% python3 -q
>>> import numpy as np
>>> np.set_printoptions(precision=2, suppress=True, linewidth=200, sign=" ")
>>> tidy = lambda a: np.round(a, 2) + 0
>>> M = np.array([[-3, 0, 0, 0], [1, 1, 0, 0], [3, 2, 0, 0], [0, 3, 2, -3]])
>>> np.unique(M.round(6), axis=0).shape
(4, 4)
>>> print(np.abs(np.diag(np.linalg.qr(M)[1])) > 1e-9)
[ True  True  True False]
>>> print(tidy(np.linalg.det(M)))
0.0
>>> np.allclose(M, M.T)
False
>>> np.trace(M)
np.int64(-5)
>>> print(tidy(np.abs(np.linalg.eigvals(M)).max()))
3.0
>>> np.linalg.matrix_power(M, 4)
array([[ 81,   0,   0,   0],
       [-20,   1,   0,   0],
       [-67,   2,   0,   0],
       [208, -32, -54,  81]])
>>> np.allclose(M @ M.T, M.T @ M)
False
>>> (M - M.T) / 2
array([[ 0. , -0.5, -1.5,  0. ],
       [ 0.5,  0. , -1. , -1.5],
       [ 1.5,  1. ,  0. , -1. ],
       [ 0. ,  1.5,  1. ,  0. ]])
>>> other = M / np.linalg.norm(M, axis=1, keepdims=True)
>>> cov = other @ other.T
>>> tidy(np.linalg.norm(other, axis=1))
array([ 1.,  1.,  1.,  1.])
>>> print(tidy(np.degrees(np.arccos(np.clip(cov[2, 1], -1, 1)))))
11.31
>>> print(tidy(cov))
[[ 1.   -0.71 -0.83  0.  ]
 [-0.71  1.    0.98  0.45]
 [-0.83  0.98  1.    0.35]
 [ 0.    0.45  0.35  1.  ]]
>>> print((np.abs(cov) > 0.9).astype(int))
[[ 1  0  0  0]
 [ 0  1  1  0]
 [ 0  1  1  0]
 [ 0  0  0  1]]
>>> rng = np.random.default_rng(845)
>>> z = rng.permutation(4)
>>> z
array([ 1,  3,  0,  2])
>>> other = M[z][:, z]
>>> np.allclose(other, M)
False
>>> other
array([[ 1,  0,  1,  0],
       [ 3, -3,  0,  2],
       [ 0,  0, -3,  0],
       [ 2,  0,  3,  0]])
>>> tidy(np.sort(np.abs(np.linalg.eigvals(other))))
array([ 0.,  1.,  3.,  3.])
>>> np.trace(other)
np.int64(-5)
>>> E = np.load("case19.npy")
>>> E
array([[ 2.3, -3. ,  2. ,  3. , -1. , -2. , -1. , -2. ],
       [ 3. , -2.7, -2. ,  1. ,  1. ,  3. , -3. ,  2. ],
       [ 3. ,  2. , -0.7, -1. ,  3. , -3. , -2. ,  1. ],
       [ 2. ,  3. , -2. ,  2.3,  0. , -2. ,  2. ,  2. ],
       [-1. ,  0. ,  1. ,  2. ,  1.3,  3. , -1. , -1. ],
       [-1. ,  0. ,  0. ,  2. ,  1. ,  2.3, -1. , -3. ],
       [-3. ,  2. ,  1. ,  1. ,  2. , -2. ,  3.3,  2. ],
       [ 2. , -3. ,  2. ,  3. , -1. , -2. , -1. , -1.7]])
>>> other = E / np.sqrt((E ** 2).mean(axis=1, keepdims=True))
>>> np.linalg.matrix_rank(other) == np.linalg.matrix_rank(E)
np.True_
>>> print(tidy(np.linalg.norm(other, axis=1)))
[ 2.83  2.83  2.83  2.83  2.83  2.83  2.83  2.83]
>>> np.linalg.matrix_rank(E - E.mean(axis=1, keepdims=True))
np.int64(7)
>>> K = np.load("run15.npy")
>>> K
array([[-21.34,  -1.55,  -2.8 ,   4.06],
       [ 14.81,  -0.66,  -0.91,  -1.34],
       [  0.37,  -0.2 ,   2.77,  11.13],
       [ -7.51,   1.44,   0.19,  -2.39],
       [ 10.34,   0.8 ,  -2.09,  -1.31],
       [-11.8 ,  -0.19,   1.68,  -9.88],
       [ -0.52,  -1.47,  -1.38,  -6.72],
       [  9.39,   0.14,   1.07,   0.88],
       [ 14.92,   1.1 ,  -2.39,  -3.73],
       [  1.4 ,   0.73,  -0.08,  -1.55],
       [-14.15,   1.14,  -0.36,  -6.56],
       [  9.93,   0.71,  -0.78,  -0.92],
       [ 16.78,   0.5 ,  -0.15,  -8.72],
       [  0.8 ,   0.69,   4.2 ,   6.67],
       [  1.94,   2.5 ,   2.99,   4.05]])
>>> C = K[[14, 8]].astype(float)
>>> for _ in range(3):
...     z = np.linalg.norm(K[:, None] - C, axis=-1).argmin(axis=1)
...     C = np.array([K[z == j].mean(axis=0) for j in range(2)])
... 
>>> z
array([ 0,  1,  0,  0,  1,  0,  0,  1,  1,  0,  0,  1,  1,  0,  0])
>>> tidy(C[1] - C[0])
array([18.34,  0.09, -1.68, -2.39])
>>> tidy(C)
array([[-5.65,  0.34,  0.8 , -0.13],
       [12.7 ,  0.43, -0.88, -2.52]])
>>> np.abs(C[1] - C[0]).argmax()
np.int64(0)
>>> np.argsort(-np.linalg.norm(C, axis=0).round(6), kind="stable")[:3]
array([ 0,  3,  2])
>>> [round(float(x), 2) for x in np.linalg.svd(C, compute_uv=False)[:3]]
[14.12, 1.29]
>>> m1 = np.loadtxt("data.csv", delimiter=",")
>>> m1
array([[  1.,  -3.,   2.,  -1.,   3.,   0.],
       [  2.,  -3.,  -2.,   3.,  -1.,   3.],
       [ -3.,  -1.,   1.,  -1.,  -1.,  -3.],
       [  0.,   0.,   0.,   0.,   0.,   0.],
       [ -7., -10.,   1.,  -1.,  -1.,  -1.],
       [ -2.,  -3.,  -2.,   1.,  -2.,   2.],
       [  0.,  -6.,  -4.,   4.,  -3.,   5.],
       [ -2.,  -3.,  -2.,   1.,  -2.,   2.],
       [  0.,   0.,   0.,   0.,   0.,   0.],
       [ -3.,  -3.,   0.,   0.,  -1.,   0.],
       [ -1.,  -6.,   0.,   0.,   1.,   2.],
       [ -3.,  -3.,   0.,   0.,  -1.,   0.]])
>>> vec = np.array([1, 1, 3, 2, 3, 2])
>>> (m1 * vec).sum(axis=1)
array([ 11.,   2., -12.,   0., -21., -11.,  -9., -11.,   0.,  -9.,   0.,  -9.])
>>> m1 * vec
array([[  1.,  -3.,   6.,  -2.,   9.,   0.],
       [  2.,  -3.,  -6.,   6.,  -3.,   6.],
       [ -3.,  -1.,   3.,  -2.,  -3.,  -6.],
       [  0.,   0.,   0.,   0.,   0.,   0.],
       [ -7., -10.,   3.,  -2.,  -3.,  -2.],
       [ -2.,  -3.,  -6.,   2.,  -6.,   4.],
       [  0.,  -6., -12.,   8.,  -9.,  10.],
       [ -2.,  -3.,  -6.,   2.,  -6.,   4.],
       [  0.,   0.,   0.,   0.,   0.,   0.],
       [ -3.,  -3.,   0.,   0.,  -3.,   0.],
       [ -1.,  -6.,   0.,   0.,   3.,   4.],
       [ -3.,  -3.,   0.,   0.,  -3.,   0.]])
>>> tidy(np.linalg.norm(m1[3] - m1[0]))
np.float64(4.9)
>>> tidy(np.linalg.norm(m1) ** 2 / np.linalg.norm(m1, 2) ** 2)
np.float64(1.56)
>>> np.linalg.norm(m1, axis=1).argmax()
np.int64(4)
>>> tidy(np.linalg.norm(m1, axis=0))
array([  9.49,  15.07,   5.83,   5.48,   5.66,   7.48])
>>> w1 = np.array([[1, -2, 1, 0],
...     [3, -1, -1, 1],
...     [-1, 0, -2, -1],
...     [-3, 0, 3, 0],
...     [3, 3, 3, 0],
...     [3, -1, -3, 2]])
>>> b = np.array([-3, 2, 1, -3])
>>> hid = np.maximum(m1 @ w1 + b, 0)
>>> print((hid > 0).astype(int))
[[ 0  1  1  0]
 [ 0  0  1  1]
 [ 0  1  0  0]
 [ 0  1  1  0]
 [ 0  1  0  0]
 [ 0  1  0  0]
 [ 0  0  1  1]
 [ 0  1  0  0]
 [ 0  1  1  0]
 [ 0  1  0  0]
 [ 0  1  1  0]
 [ 0  1  0  0]]
>>> C = np.array([[-1, 2, 0], [1, 1, -1], [1, 2, -1], [-2, 2, 0]])
>>> w1 @ C
array([[ -2,   2,   1],
       [ -7,   5,   2],
       [  1,  -8,   2],
       [  6,   0,  -3],
       [  3,  15,  -6],
       [-11,   3,   4]])
>>> W0 = np.load("m.npy")
>>> W0
array([[ 0,  2,  0],
       [-1,  1,  1],
       [-2,  0,  2],
       [ 0,  0,  0],
       [-1,  1,  1],
       [-2,  1,  2]])
>>> Uu, s, vt = np.linalg.svd(W0, full_matrices=False)
>>> Uu.shape, s.shape, vt.shape
((6, 3), (3,), (3, 3))
>>> np.allclose(Uu * s @ vt, W0)
True
>>> tidy(s)
array([ 4.7 ,  2.21,  0.  ])
>>> tidy(np.cumsum(s ** 2) / np.sum(s ** 2))
array([ 0.82,  1.  ,  1.  ])
>>> tidy(Uu.T @ Uu)
array([[ 1.,  0.,  0.],
       [ 0.,  1.,  0.],
       [ 0.,  0.,  1.]])
>>> tidy(s / s[0])
array([ 1.  ,  0.47,  0.  ])
>>> Uu, s, vt = np.linalg.svd(W0)
>>> V = vt[:(s > 1e-8).sum()]
>>> vec = W0[4] + -3 * W0[0] + rng.integers(2) * np.eye(3)[1]
>>> print(vec)
[-1. -5.  1.]
>>> np.linalg.matrix_rank(np.vstack([W0, vec]))
np.int64(2)
>>> tidy(V.T @ V)
array([[ 0.5,  0. , -0.5],
       [ 0. ,  1. ,  0. ],
       [-0.5,  0. ,  0.5]])
>>> np.allclose(V.T @ V @ vec, vec)
True
>>> tidy(np.linalg.norm(vec - V.T @ V @ vec))
np.float64(0.0)
